% ipython --no-banner

In [1]: import numpy as np

In [2]: np.set_printoptions(precision=2, suppress=True, linewidth=100, floatmode="fixed")

In [3]: out = np.array([[0.6], [1.2], [0.2]])

In [4]: cent = np.array([[0.0, -0.2, 0.9]])

In [5]: K = out @ cent

In [6]: K
Out[6]: 
array([[ 0.00, -0.12,  0.54],
       [ 0.00, -0.24,  1.08],
       [ 0.00, -0.04,  0.18]])

In [7]: rng = np.random.default_rng(951160)

In [8]: idx = rng.permutation(3)

In [9]: idx
Out[9]: array([1, 0, 2])

In [10]: out = K[idx][:, idx]

In [11]: out
Out[11]: 
array([[-0.24,  0.00,  1.08],
       [-0.12,  0.00,  0.54],
       [-0.04,  0.00,  0.18]])

In [12]: np.diag(out)
Out[12]: array([-0.24,  0.00,  0.18])

In [13]: np.allclose(out, K)
Out[13]: False

In [14]: np.linalg.norm(K, axis=1).argmax()
Out[14]: np.int64(1)

In [15]: round(np.linalg.norm(K, "nuc"), 2)
Out[15]: np.float64(1.25)

In [16]: rk = np.linalg.matrix_rank(K)

In [17]: rk
Out[17]: np.int64(1)

In [18]: ns = np.linalg.svd(K)[2][rk:].T

In [19]: np.linalg.matrix_rank(K.T @ K), np.linalg.matrix_rank(K @ K.T)
Out[19]: (np.int64(1), np.int64(1))

In [20]: ns @ ns.T
Out[20]: 
array([[1.00, 0.00, 0.00],
       [0.00, 0.95, 0.21],
       [0.00, 0.21, 0.05]])

In [21]: ns.shape
Out[21]: (3, 2)

In [22]: [int(np.linalg.matrix_rank(K[:, :j + 1])) for j in range(3)]
Out[22]: [0, 1, 1]

In [23]: round(np.trace(K), 2)
Out[23]: np.float64(-0.06)

In [24]: np.round(np.linalg.matrix_power(K, 4), 2) + 0
Out[24]: 
array([[0.00, 0.00, 0.00],
       [0.00, 0.00, 0.00],
       [0.00, 0.00, 0.00]])

In [25]: (K - K.T) / 2
Out[25]: 
array([[ 0.00, -0.06,  0.27],
       [ 0.06,  0.00,  0.56],
       [-0.27, -0.56,  0.00]])

In [26]: left, s, VT = np.linalg.svd(K)

In [27]: np.argmax(s[:-1] / (s[1:] + 1e-6)) + 1
Out[27]: np.int64(1)

In [28]: out = left[:, :1] @ np.diag(s[:1]) @ VT[:1]

In [29]: out
Out[29]: 
array([[ 0.00, -0.12,  0.54],
       [ 0.00, -0.24,  1.08],
       [ 0.00, -0.04,  0.18]])

In [30]: np.round(np.abs(K - out).max(), 2)
Out[30]: np.float64(0.0)

In [31]: np.linalg.matrix_rank(out)
Out[31]: np.int64(1)

In [32]: np.linalg.matrix_rank(K, rtol=0.05)
Out[32]: np.int64(1)

In [33]: feats = np.load("mat.npy")

In [34]: feats
Out[34]: 
array([[4.00, 3.00, 0.00, 3.00, 0.00],
       [3.00, 4.00, 0.00, 3.00, 0.00],
       [0.00, 0.00, 4.00, 0.00, 0.00],
       [3.00, 3.00, 0.00, 4.00, 0.00],
       [0.00, 0.00, 0.00, 0.00, 4.00]])

In [35]: P = np.triu(np.array([[0, -2, -3], [-3, -2, 2], [3, 2, 4]]), 1) + np.eye(3)

In [36]: out = P @ K @ np.linalg.inv(P)

In [37]: np.linalg.matrix_rank(out)
Out[37]: np.int64(1)

In [38]: round(np.linalg.det(out), 2)
Out[38]: np.float64(0.0)

In [39]: P = np.triu(np.array([[-8, 3, -6, -2, 7],
    ...:     [-1, -5, 9, -9, 6],
    ...:     [8, 2, -7, 4, 0],
    ...:     [2, 5, 4, 3, -8],
    ...:     [7, 5, 3, 3, -6]]), 1) + np.eye(5)

In [40]: out = P @ feats @ np.linalg.inv(P)

In [41]: np.poly(out)
Out[41]: array([   1.00,  -20.00,  133.00, -370.00,  416.00, -160.00])

In [42]: np.trace(out), np.trace(feats)
Out[42]: (np.float64(20.0), np.float64(20.0))

In [43]: np.linalg.matrix_rank(out)
Out[43]: np.int64(5)

In [44]: O, _ = np.linalg.qr(np.array([[-0.2, 0.1, 1.2], [0.0, 0.0, 1.3], [0.8, 2.7, -1.8]]))

In [45]: w = np.array([9, -8, -1])

In [46]: X = O @ np.diag(w) @ O.T

In [47]: X
Out[47]: 
array([[-7.00,  0.00, -4.00],
       [ 0.00, -1.00,  0.00],
       [-4.00,  0.00,  8.00]])

In [48]: np.flatnonzero(np.linalg.matrix_power((X != 0) + (X.T != 0) + np.eye(3), 3)[2])
Out[48]: array([0, 2])

In [49]: (X != 0).astype(int)
Out[49]: 
array([[1, 0, 1],
       [0, 1, 0],
       [1, 0, 1]])

In [50]: out = X + rng.integers(-2, 3, (3, 2)) @ rng.integers(-2, 3, (2, 3))

In [51]: out
Out[51]: 
array([[-7.00,  3.00, -3.00],
       [ 0.00, -7.00, -2.00],
       [-3.00,  4.00,  9.00]])

In [52]: np.linalg.matrix_rank(out - X, tol=1e-8)
Out[52]: np.int64(2)

In [53]: np.abs(out - X).sum(axis=1)
Out[53]: array([4.00, 8.00, 6.00])

In [54]: np.round(np.linalg.norm(out) ** 2 / np.linalg.norm(out, 2) ** 2, 2)
Out[54]: np.float64(1.67)

In [55]: np.linalg.norm(out, axis=1).argmax()
Out[55]: np.int64(2)

In [56]: np.linalg.norm(out, axis=0)
Out[56]: array([7.62, 8.60, 9.70])

In [57]: np.round(np.linalg.norm(out[1] - out[0]), 2)
Out[57]: np.float64(12.25)

In [58]: arr = np.load("block4.npy")

In [59]: arr
Out[59]: 
array([[-5.20,  0.29, -0.88,  0.96],
       [-5.55,  1.18,  1.02,  0.48],
       [ 1.98,  6.35,  1.49, -2.70],
       [-5.06,  0.00,  1.08,  0.97],
       [ 2.12,  3.53,  5.64, -2.71],
       [-5.63,  0.64,  3.67,  1.90],
       [ 2.01,  2.46,  5.04, -2.29],
       [ 3.30,  1.59,  6.63, -3.06],
       [ 2.95,  4.65,  2.46, -2.33],
       [ 1.95,  4.62,  5.71, -5.28],
       [ 0.88,  6.78,  0.65, -2.96],
       [ 0.96,  5.33,  1.86, -2.58],
       [-3.39, -0.38,  1.16,  3.09],
       [ 2.10,  4.08,  6.13, -5.02],
       [ 1.62,  7.41,  2.25, -1.75],
       [-3.75,  0.76,  0.54,  2.56],
       [ 0.89,  5.59,  1.58, -1.74],
       [ 3.11,  3.14,  4.66, -2.94],
       [ 5.26,  3.51,  5.62, -4.49],
       [ 1.64,  3.47,  6.83, -3.73],
       [-4.02,  0.11,  0.17,  2.01],
       [-5.55, -1.08,  0.44,  2.94],
       [ 4.47,  3.53,  5.12, -5.41]])

In [60]: d = np.linalg.norm(arr[:, None] - arr[None], axis=-1)

In [61]: np.unravel_index(d.round(6).argmax(), d.shape)
Out[61]: (np.int64(18), np.int64(21))

In [62]: (d + 1e9 * np.eye(23)).round(6).argmin(axis=1)
Out[62]: array([20,  3, 10,  1,  6,  3,  4,  6, 11, 13,  2, 16, 15,  9,  2, 20, 11,  4, 22,  4, 15, 20, 18])

In [63]: d.shape
Out[63]: (23, 23)

In [64]: d.mean(axis=1).argmax()
Out[64]: np.int64(21)

In [65]: O, V = np.linalg.qr(arr[:, :1])[0], np.linalg.qr(arr[:, 1:])[0]

In [66]: s = np.linalg.svd(O.T @ V, compute_uv=False)

In [67]: np.degrees(np.arccos(s.clip(0, 1)))
Out[67]: array([31.45])

In [68]: s
Out[68]: array([0.85])

In [69]: Ac = arr - arr.mean(axis=0)

In [70]: left, s, VT = np.linalg.svd(Ac, full_matrices=False)

In [71]: round((s ** 2).sum() ** 2 / (s ** 4).sum(), 2)
Out[71]: np.float64(1.48)

In [72]: Ac = arr - arr.mean(axis=0)

In [73]: V = np.linalg.svd(Ac)[2][:3]

In [74]: out = Ac - Ac @ V.T @ V

In [75]: (Ac @ V.T).std(axis=0)
Out[75]: array([5.03, 2.08, 1.05])

In [76]: np.linalg.norm(out, axis=1).round(6).argmax()
Out[76]: np.int64(14)

In [77]: np.round(np.cov(Ac @ V.T, rowvar=False), 2) + 0
Out[77]: 
array([[26.47,  0.00,  0.00],
       [ 0.00,  4.54,  0.00],
       [ 0.00,  0.00,  1.16]])

In [78]: idx = arr[:, 2] > np.median(arr[:, 2])

In [79]: u = arr[idx].mean(axis=0) - arr[~idx].mean(axis=0)

In [80]: idx.astype(int)
Out[80]: array([0, 0, 0, 0, 1, 1, 1, 1, 1, 1, 0, 0, 0, 1, 0, 0, 0, 1, 1, 1, 0, 0, 1])

In [81]: round((((arr - arr.mean(axis=0)) @ u > 0) == idx).mean(), 2)
Out[81]: np.float64(0.74)

In [82]: u
Out[82]: array([ 4.30,  0.51,  4.28, -3.32])

In [83]: J = np.loadtxt("sample9.csv", delimiter=",")

In [84]: J
Out[84]: 
array([[-0.39, -0.05,  0.32,  0.41,  0.76],
       [ 0.50, -0.82, -0.10, -0.05,  0.27],
       [ 0.00,  0.27, -0.78, -0.27,  0.49],
       [-0.55, -0.30,  0.18, -0.76,  0.04],
       [ 0.55,  0.41,  0.49, -0.43,  0.33]])

In [85]: out = np.linalg.inv(J)

In [86]: np.round(np.linalg.det(J) * out, 2) + 0
Out[86]: 
array([[-0.39,  0.50,  0.00, -0.55,  0.55],
       [-0.05, -0.82,  0.27, -0.30,  0.41],
       [ 0.32, -0.10, -0.78,  0.18,  0.49],
       [ 0.41, -0.05, -0.27, -0.76, -0.43],
       [ 0.76,  0.27,  0.49,  0.04,  0.33]])

In [87]: out.round(2) + 0
Out[87]: 
array([[-0.39,  0.50,  0.00, -0.55,  0.55],
       [-0.05, -0.82,  0.27, -0.30,  0.41],
       [ 0.32, -0.10, -0.78,  0.18,  0.49],
       [ 0.41, -0.05, -0.27, -0.76, -0.43],
       [ 0.76,  0.27,  0.49,  0.04,  0.33]])

In [88]: np.round(np.linalg.inv(out), 2) + 0
Out[88]: 
array([[-0.39, -0.05,  0.32,  0.41,  0.76],
       [ 0.50, -0.82, -0.10, -0.05,  0.27],
       [ 0.00,  0.27, -0.78, -0.27,  0.49],
       [-0.55, -0.30,  0.18, -0.76,  0.04],
       [ 0.55,  0.41,  0.49, -0.43,  0.33]])

In [89]: round(np.linalg.slogdet(J)[0], 2)
Out[89]: np.float64(1.0)

In [90]: round(float(np.einsum("ij,ji->", J, J)), 2)
Out[90]: 3.0

In [91]: np.round(np.einsum("ii->", J), 2)
Out[91]: np.float64(-2.42)

In [92]: round(float(np.linalg.det(J[::-1])), 2)
Out[92]: 1.0

In [93]: round(float(np.linalg.det(2 * J)), 2), np.round(np.linalg.det(J), 2)
Out[93]: (32.0, np.float64(1.0))

In [94]: np.kron(np.eye(2, dtype=int), J)
Out[94]: 
array([[-0.39, -0.05,  0.32,  0.41,  0.76, -0.00, -0.00,  0.00,  0.00,  0.00],
       [ 0.50, -0.82, -0.10, -0.05,  0.27,  0.00, -0.00, -0.00, -0.00,  0.00],
       [ 0.00,  0.27, -0.78, -0.27,  0.49,  0.00,  0.00, -0.00, -0.00,  0.00],
       [-0.55, -0.30,  0.18, -0.76,  0.04, -0.00, -0.00,  0.00, -0.00,  0.00],
       [ 0.55,  0.41,  0.49, -0.43,  0.33,  0.00,  0.00,  0.00, -0.00,  0.00],
       [-0.00, -0.00,  0.00,  0.00,  0.00, -0.39, -0.05,  0.32,  0.41,  0.76],
       [ 0.00, -0.00, -0.00, -0.00,  0.00,  0.50, -0.82, -0.10, -0.05,  0.27],
       [ 0.00,  0.00, -0.00, -0.00,  0.00,  0.00,  0.27, -0.78, -0.27,  0.49],
       [-0.00, -0.00,  0.00, -0.00,  0.00, -0.55, -0.30,  0.18, -0.76,  0.04],
       [ 0.00,  0.00,  0.00, -0.00,  0.00,  0.55,  0.41,  0.49, -0.43,  0.33]])

In [95]: out = np.array([[-2, -2, 0, -2, -1]])

In [96]: M = out.T @ out

In [97]: M
Out[97]: 
array([[4, 4, 0, 4, 2],
       [4, 4, 0, 4, 2],
       [0, 0, 0, 0, 0],
       [4, 4, 0, 4, 2],
       [2, 2, 0, 2, 1]])

In [98]: left, s, VT = np.linalg.svd(M)

In [99]: np.argmax(s[:-1] / (s[1:] + 1e-6)) + 1
Out[99]: np.int64(1)

In [100]: out = left[:, :1] @ np.diag(s[:1]) @ VT[:1]

In [101]: np.linalg.matrix_rank(M, rtol=0.05)
Out[101]: np.int64(1)

In [102]: out
Out[102]: 
array([[4.00, 4.00, 0.00, 4.00, 2.00],
       [4.00, 4.00, 0.00, 4.00, 2.00],
       [0.00, 0.00, 0.00, 0.00, 0.00],
       [4.00, 4.00, 0.00, 4.00, 2.00],
       [2.00, 2.00, 0.00, 2.00, 1.00]])

In [103]: round(float(np.linalg.norm(M - out) / np.linalg.norm(M)), 2)
Out[103]: 0.0

In [104]: x0 = np.array([-2, -2, 1])

In [105]: (K * x0).sum(axis=1)
Out[105]: array([0.78, 1.56, 0.26])

In [106]: np.sign((K @ x0).round(6))
Out[106]: array([1.00, 1.00, 1.00])

In [107]: K * x0
Out[107]: 
array([[-0.00,  0.24,  0.54],
       [-0.00,  0.48,  1.08],
       [-0.00,  0.08,  0.18]])

In [108]: np.linalg.norm(K @ x0) <= np.linalg.norm(K, 2) * np.linalg.norm(x0) + 1e-9
Out[108]: np.True_

In [109]: m1 = np.array([[-2.0, -0.3, 1.4],
     ...:     [-1.7, -0.2, 0.2],
     ...:     [-0.3, -1.1, 0.2],
     ...:     [-0.5, 0.1, -0.3],
     ...:     [-0.5, 0.4, -1.8]])

In [110]: m1[1] = m1[4] + 0.05 * rng.normal(size=3)

In [111]: m1
Out[111]: 
array([[-2.00, -0.30,  1.40],
       [-0.43,  0.48, -1.84],
       [-0.30, -1.10,  0.20],
       [-0.50,  0.10, -0.30],
       [-0.50,  0.40, -1.80]])

In [112]: out = np.c_[m1[:, :2] @ np.array([[1, 2], [2, -1]]), np.array([6, 6, -3, 7, -5])]

In [113]: out
Out[113]: 
array([[-2.60, -3.70,  6.00],
       [ 0.53, -1.34,  6.00],
       [-2.50,  0.50, -3.00],
       [-0.30, -1.10,  7.00],
       [ 0.30, -1.40, -5.00]])

In [114]: np.linalg.norm(np.linalg.qr(m1)[0].T @ out, axis=0) ** 2 / ((out ** 2).sum(axis=0) + 1e-12)
Out[114]: array([1.00, 1.00, 0.42])

In [115]: np.linalg.matrix_rank(np.c_[m1, out])
Out[115]: np.int64(4)

In [116]: W0 = np.array([[0, 0, 0], [0, 0, 1], [0, -1, 0]])

In [117]: W0
Out[117]: 
array([[ 0,  0,  0],
       [ 0,  0,  1],
       [ 0, -1,  0]])

In [118]: left, s, VT = np.linalg.svd(W0)

In [119]: V = VT[:(s > 1e-8).sum()]

In [120]: x0 = W0[1] + -2 * W0[2] + rng.integers(2) * np.eye(3)[0]

In [121]: x0
Out[121]: array([1.00, 2.00, 1.00])

In [122]: np.allclose(V.T @ V @ x0, x0)
Out[122]: False

In [123]: round(float(np.linalg.norm(x0 - V.T @ V @ x0)), 2)
Out[123]: 1.0
